$ python3 -q
>>> import numpy as np
>>> from numpy import linalg as LA
>>> np.set_printoptions(precision=3, suppress=True, linewidth=200)
>>> J = np.load("mat.npy")
>>> J
array([[ 0.887, -0.043, -0.241,  0.053, -0.009, -0.1  ,  0.135, -0.068,  0.066],
       [-0.043,  0.974, -0.06 , -0.006,  0.041, -0.036,  0.088, -0.092,  0.021],
       [-0.241, -0.06 ,  0.291,  0.252, -0.197,  0.042,  0.169,  0.007,  0.109],
       [ 0.053, -0.006,  0.252,  0.873,  0.142, -0.108,  0.035, -0.106, -0.014],
       [-0.009,  0.041, -0.197,  0.142,  0.781,  0.067, -0.162,  0.282,  0.009],
       [-0.1  , -0.036,  0.042, -0.108,  0.067,  0.117,  0.096,  0.159,  0.199],
       [ 0.135,  0.088,  0.169,  0.035, -0.162,  0.096,  0.694,  0.343, -0.061],
       [-0.068, -0.092,  0.007, -0.106,  0.282,  0.159,  0.343,  0.448, -0.023],
       [ 0.066,  0.021,  0.109, -0.014,  0.009,  0.199, -0.061, -0.023,  0.935]])
>>> U, s, vt = LA.svd(J)
>>> print(np.argmax(s[:-1] / (s[1:] + 1e-6)) + 1)
6
>>> s.round(3) + 0
array([1., 1., 1., 1., 1., 1., 0., 0., 0.])
>>> Y = U[:, :6] @ np.diag(s[:6]) @ vt[:6]
>>> LA.matrix_rank(J, rtol=0.05)
np.int64(6)
>>> np.round(np.abs(J - Y).max(), 3)
np.float64(0.0)
>>> ev, evecs = LA.eigh(J)
>>> x0 = np.array([5, 7, 1, 7, 2, 7, 7, 3, 7])
>>> round(x0 @ J @ x0, 3)
np.float64(254.227)
>>> print(evecs * np.abs(ev) @ evecs.T)
[[ 0.887 -0.043 -0.241  0.053 -0.009 -0.1    0.135 -0.068  0.066]
 [-0.043  0.974 -0.06  -0.006  0.041 -0.036  0.088 -0.092  0.021]
 [-0.241 -0.06   0.291  0.252 -0.197  0.042  0.169  0.007  0.109]
 [ 0.053 -0.006  0.252  0.873  0.142 -0.108  0.035 -0.106 -0.014]
 [-0.009  0.041 -0.197  0.142  0.781  0.067 -0.162  0.282  0.009]
 [-0.1   -0.036  0.042 -0.108  0.067  0.117  0.096  0.159  0.199]
 [ 0.135  0.088  0.169  0.035 -0.162  0.096  0.694  0.343 -0.061]
 [-0.068 -0.092  0.007 -0.106  0.282  0.159  0.343  0.448 -0.023]
 [ 0.066  0.021  0.109 -0.014  0.009  0.199 -0.061 -0.023  0.935]]
>>> np.round(LA.eigvalsh(J[1:, 1:]), 3) + 0
array([0.   , 0.   , 0.113, 1.   , 1.   , 1.   , 1.   , 1.   ])
>>> np.round(x0 @ J @ x0 / (x0 @ x0), 3), round(float(ev[0]), 3), round(ev[-1], 3)
(np.float64(0.895), -0.0, np.float64(1.0))
>>> W0 = np.load("case3.npy")
>>> W0
array([[-0.7, -1. , -0.7, -2.5],
       [-0.7, -0.1,  0.5, -7. ],
       [ 0.2,  1. , -0.2, -2.5],
       [ 0.1, -1.1, -0.5,  4. ],
       [-0.8, -1.9,  1. , -5.5],
       [-0.5, -1.4,  0.8, -4. ],
       [ 0.5,  0.3, -0.6,  1. ],
       [ 0.8, -0.8,  0.5,  7.5],
       [-1.6, -0.4,  1. , -3. ],
       [-0.4, -2.1, -0.8, -1. ],
       [ 0.8,  0.5, -0.5, -0.5],
       [-1. ,  0.6, -1.5,  1. ]])
>>> cen = (W0 - W0.mean(axis=0)) / W0.std(axis=0)
>>> cen.std(axis=0)
array([1., 1., 1., 1.])
>>> np.argwhere(np.abs(cen) > 2)
array([[7, 3]])
>>> coef = LA.lstsq(np.delete(cen, 1, axis=1), cen[:, 1])[0]
>>> coef
array([ 0.31 , -0.345, -0.229])
>>> np.abs(coef).argmax()
np.int64(1)
>>> E = np.load("w.npy")
>>> E
array([[-2.,  1.,  0.,  0.,  0.,  0.,  0.,  0.],
       [ 0., -2.,  1.,  0.,  0.,  0.,  0.,  0.],
       [ 0.,  0., -2.,  1.,  0.,  0.,  0.,  0.],
       [ 0.,  0.,  0., -2.,  1.,  0.,  0.,  0.],
       [ 0.,  0.,  0.,  0., -2.,  1.,  0.,  0.],
       [ 0.,  0.,  0.,  0.,  0., -2.,  1.,  0.],
       [ 0.,  0.,  0.,  0.,  0.,  0., -2.,  1.],
       [ 0.,  0.,  0.,  0.,  0.,  0.,  0., -2.]])
>>> x0 = np.array([0, 4, 0, 4, 4, 5, 1, 5])
>>> target = E @ x0
>>> coef, lr = np.zeros(8), 1 / LA.norm(E, 2) ** 2
>>> for i in range(50):
...     coef -= lr * E.T @ (E @ coef - target)
...     if i % 10 == 0: print(i, round(LA.norm(E @ coef - target), 3))
... 
0 8.403
10 1.714
20 0.386
30 0.088
40 0.02
>>> coef
array([-0.001,  3.998, -0.002,  3.998,  3.998,  4.998,  0.999,  4.999])
>>> [int(LA.matrix_rank(LA.matrix_power(E, p))) for p in range(1, 9)]
[8, 8, 8, 8, 8, 8, 8, 8]
>>> LA.matrix_rank(E - E[0, 0] * np.eye(8))
np.int64(7)
>>> np.sort(LA.eigvals(E))
array([-2., -2., -2., -2., -2., -2., -2., -2.])
>>> rng = np.random.default_rng(15)
>>> labels = rng.permutation(8)
>>> labels
array([2, 0, 3, 6, 4, 7, 5, 1])
>>> Y = E[labels][:, labels]
>>> np.diag(Y)
array([-2., -2., -2., -2., -2., -2., -2., -2.])
>>> print(np.trace(Y))
-16.0
>>> round(LA.det(Y), 3), np.round(LA.det(E[labels]), 3)
(np.float64(256.0), np.float64(256.0))
>>> mat = np.loadtxt("dump.csv", delimiter=",")
>>> mat
array([[ 1.697, -0.369,  1.593, -1.081,  0.895,  1.592, -1.836],
       [-0.508,  0.178, -0.372, -0.295,  0.532, -0.055,  0.191],
       [ 2.089, -1.322,  0.954,  0.201,  0.801,  1.311, -3.132],
       [-0.395,  0.697, -0.519, -0.43 ,  0.02 , -0.221,  0.283],
       [ 1.729, -1.775,  0.072,  0.917,  1.129,  0.572, -3.172],
       [ 0.649,  1.959,  0.901, -1.766, -0.539,  0.041,  0.561],
       [ 0.302, -0.523,  0.399, -0.493,  1.508,  1.125, -1.915],
       [-0.916,  1.28 , -1.247,  0.719, -2.926, -2.379,  4.083],
       [ 0.164,  0.711,  0.906, -1.276,  0.138,  0.658,  0.169],
       [ 0.666,  0.333,  0.888, -1.189,  0.841,  1.428, -1.949],
       [-0.098,  1.409,  0.645, -1.328,  0.021,  0.54 ,  0.227],
       [ 0.725,  0.405,  0.756, -0.747,  0.248,  0.428, -0.265],
       [-0.655, -0.156, -0.543,  0.879, -1.23 , -1.082,  2.032]])
>>> x0 = np.array([1, -2, 0, 0, -3, 1, -1])
>>> target = mat @ x0
>>> print(np.round(LA.pinv(mat) @ mat, 3) + 0)
[[1. 0. 0. 0. 0. 0. 0.]
 [0. 1. 0. 0. 0. 0. 0.]
 [0. 0. 1. 0. 0. 0. 0.]
 [0. 0. 0. 1. 0. 0. 0.]
 [0. 0. 0. 0. 1. 0. 0.]
 [0. 0. 0. 0. 0. 1. 0.]
 [0. 0. 0. 0. 0. 0. 1.]]
>>> np.round(LA.solve(mat.T @ mat, mat.T @ target), 3) + 0
array([ 1., -2.,  0.,  0., -3.,  1., -1.])
>>> target = target + 0.3 * rng.normal(size=13)
>>> target
array([ 3.296, -2.863,  6.931, -2.111,  5.203, -1.867, -0.315, -0.532, -0.964,  0.692, -2.606, -0.072,  0.332])
>>> coef, *_ = LA.lstsq(mat, target)
>>> np.round(mat.T @ (target - mat @ coef), 3) + 0
array([0., 0., 0., 0., 0., 0., 0.])
>>> coef.round()
array([ 1., -2., -1., -0., -3.,  2., -1.])
>>> labels = rng.permutation(7)
>>> Y = mat[:, labels] * rng.choice([-1, 1], 7)
>>> print(Y)
[[-0.895 -1.836 -1.592  1.081  1.697 -0.369 -1.593]
 [-0.532  0.191  0.055  0.295 -0.508  0.178  0.372]
 [-0.801 -3.132 -1.311 -0.201  2.089 -1.322 -0.954]
 [-0.02   0.283  0.221  0.43  -0.395  0.697  0.519]
 [-1.129 -3.172 -0.572 -0.917  1.729 -1.775 -0.072]
 [ 0.539  0.561 -0.041  1.766  0.649  1.959 -0.901]
 [-1.508 -1.915 -1.125  0.493  0.302 -0.523 -0.399]
 [ 2.926  4.083  2.379 -0.719 -0.916  1.28   1.247]
 [-0.138  0.169 -0.658  1.276  0.164  0.711 -0.906]
 [-0.841 -1.949 -1.428  1.189  0.666  0.333 -0.888]
 [-0.021  0.227 -0.54   1.328 -0.098  1.409 -0.645]
 [-0.248 -0.265 -0.428  0.747  0.725  0.405 -0.756]
 [ 1.23   2.032  1.082 -0.879 -0.655 -0.156  0.543]]
>>> U, _, vt = LA.svd(mat.T @ Y)
>>> np.round(U @ vt, 3) + 0
array([[ 0.,  0.,  0.,  0.,  1.,  0.,  0.],
       [ 0.,  0.,  0.,  0.,  0.,  1.,  0.],
       [ 0.,  0.,  0.,  0.,  0.,  0., -1.],
       [ 0.,  0.,  0., -1.,  0.,  0.,  0.],
       [-1.,  0.,  0.,  0.,  0.,  0.,  0.],
       [ 0.,  0., -1.,  0.,  0.,  0.,  0.],
       [ 0.,  1.,  0.,  0.,  0.,  0.,  0.]])
>>> K = np.loadtxt("a.csv", delimiter=",")
>>> print(K)
[[ 0.  0.  0.  0.  0.  0.  6.  0.  8. -7. -7.  1.  8.]
 [ 0.  0.  0.  0.  0.  0. -4. -8.  5.  1.  2. -7. -4.]
 [ 0.  0.  0.  0.  0.  0. -2.  9.  7.  9.  1.  6.  0.]
 [ 0.  0.  0.  0.  0.  0.  6. -2.  0. -9.  6.  9.  4.]
 [ 0.  0.  0.  0.  0.  0.  8. -7. -6.  7.  9. -9.  4.]
 [ 0.  0.  0.  0.  0.  0. -3. -6.  7.  6.  9.  4.  1.]
 [ 6. -4. -2.  6.  8. -3.  0.  0.  0.  0.  0.  0.  0.]
 [ 0. -8.  9. -2. -7. -6.  0.  0.  0.  0.  0.  0.  0.]
 [ 8.  5.  7.  0. -6.  7.  0.  0.  0.  0.  0.  0.  0.]
 [-7.  1.  9. -9.  7.  6.  0.  0.  0.  0.  0.  0.  0.]
 [-7.  2.  1.  6.  9.  9.  0.  0.  0.  0.  0.  0.  0.]
 [ 1. -7.  6.  9. -9.  4.  0.  0.  0.  0.  0.  0.  0.]
 [ 8. -4.  0.  4.  4.  1.  0.  0.  0.  0.  0.  0.  0.]]
>>> LA.lstsq(K[:-1].T, K[-1])[2]
np.int32(12)
>>> np.allclose(K[:-1].T @ LA.lstsq(K[:-1].T, K[-1])[0], K[-1])
True
>>> np.abs(np.diag(LA.qr(K)[1])) > 1e-9
array([ True,  True,  True,  True,  True,  True,  True,  True,  True,  True,  True,  True, False])
>>> print(np.unique(K.round(6), axis=0).shape)
(13, 13)
>>> m1 = np.loadtxt("run8.csv", delimiter=",")
>>> m1
array([[  8.,   4.,   2.,   2.,  -1.,  -9.,  -3.,   2.,  -8.,   1.],
       [  4.,   0.,   1.,   1.,  -3.,   0.,  -3.,  -1.,  -3.,   2.],
       [  2.,   1.,  -6.,  -9.,   3.,   1.,   2.,   0.,   1.,  -8.],
       [  2.,   1.,  -9.,  -8.,  -4.,   3.,   7.,  -2.,   5.,  -1.],
       [ -1.,  -3.,   3.,  -4.,  -6., -10.,  -5.,   0.,  -1.,   8.],
       [ -9.,   0.,   1.,   3., -10.,   8.,  -4.,  -4.,   3.,   2.],
       [ -3.,  -3.,   2.,   7.,  -5.,  -4.,   2.,  -3.,   2.,   2.],
       [  2.,  -1.,   0.,  -2.,   0.,  -4.,  -3.,  -8.,   5.,  -3.],
       [ -8.,  -3.,   1.,   5.,  -1.,   3.,   2.,   5.,  -4.,   4.],
       [  1.,   2.,  -8.,  -1.,   8.,   2.,   2.,  -3.,   4.,   8.]])
>>> m1 @ m1
array([[ 248.,   72.,  -44., -103.,  105., -144.,   -3.,   -6.,  -50.,  -64.],
       [  72.,   50.,  -41.,  -33.,   47.,    9.,    7.,    2.,  -14.,  -28.],
       [ -44.,  -41.,  201.,  149.,  -90.,  -94., -113.,   40., -102.,   31.],
       [-103.,  -33.,  149.,  254.,  -54.,    6.,  -47.,   30.,  -75.,   90.],
       [ 105.,   47.,  -90.,  -54.,  261.,   13.,   64.,   35.,    2.,  -45.],
       [-144.,    9.,  -94.,    6.,   13.,  300.,   82.,   -3.,   90.,  -52.],
       [  -3.,    7., -113.,  -47.,   64.,   82.,  133.,   21.,   52.,  -43.],
       [  -6.,    2.,   40.,   30.,   35.,   -3.,   21.,  132., -113.,    8.],
       [ -50.,  -14., -102.,  -75.,    2.,   90.,   52., -113.,  170.,  -24.],
       [ -64.,  -28.,   31.,   90.,  -45.,  -52.,  -43.,    8.,  -24.,  231.]])
>>> LA.matrix_power(m1, 4)
array([[117635.,  32757., -30754., -69221.,  66857., -74781.,   4112.,   2196., -20387., -39262.],
       [ 32757.,  13777., -23603., -27780.,  29516.,  -2187.,  11513.,    425.,   1691., -19249.],
       [-30754., -23603., 108889.,  94927., -64826., -61581., -64165.,  24505., -66023.,  47331.],
       [-69221., -27780.,  94927., 118201., -59666., -12223., -45052.,  24392., -48948.,  61964.],
       [ 66857.,  29516., -64826., -59666.,  99890.,   8395.,  41778.,   8718.,   9807., -41022.],
       [-74781.,  -2187., -61581., -12223.,   8395., 137395.,  54026., -12403.,  64389., -27317.],
       [  4112.,  11513., -64165., -45052.,  41778.,  54026.,  48539.,  -4559.,  37026., -31613.],
       [  2196.,    425.,  24505.,  24392.,   8718., -12403.,  -4559.,  34472., -39484.,   7562.],
       [-20387.,   1691., -66023., -48948.,   9807.,  64389.,  37026., -39484.,  71778., -23854.],
       [-39262., -19249.,  47331.,  61964., -41022., -27317., -31613.,   7562., -23854.,  74520.]])
>>> round(np.abs(LA.eigvals(m1)).max(), 3)
np.float64(25.257)
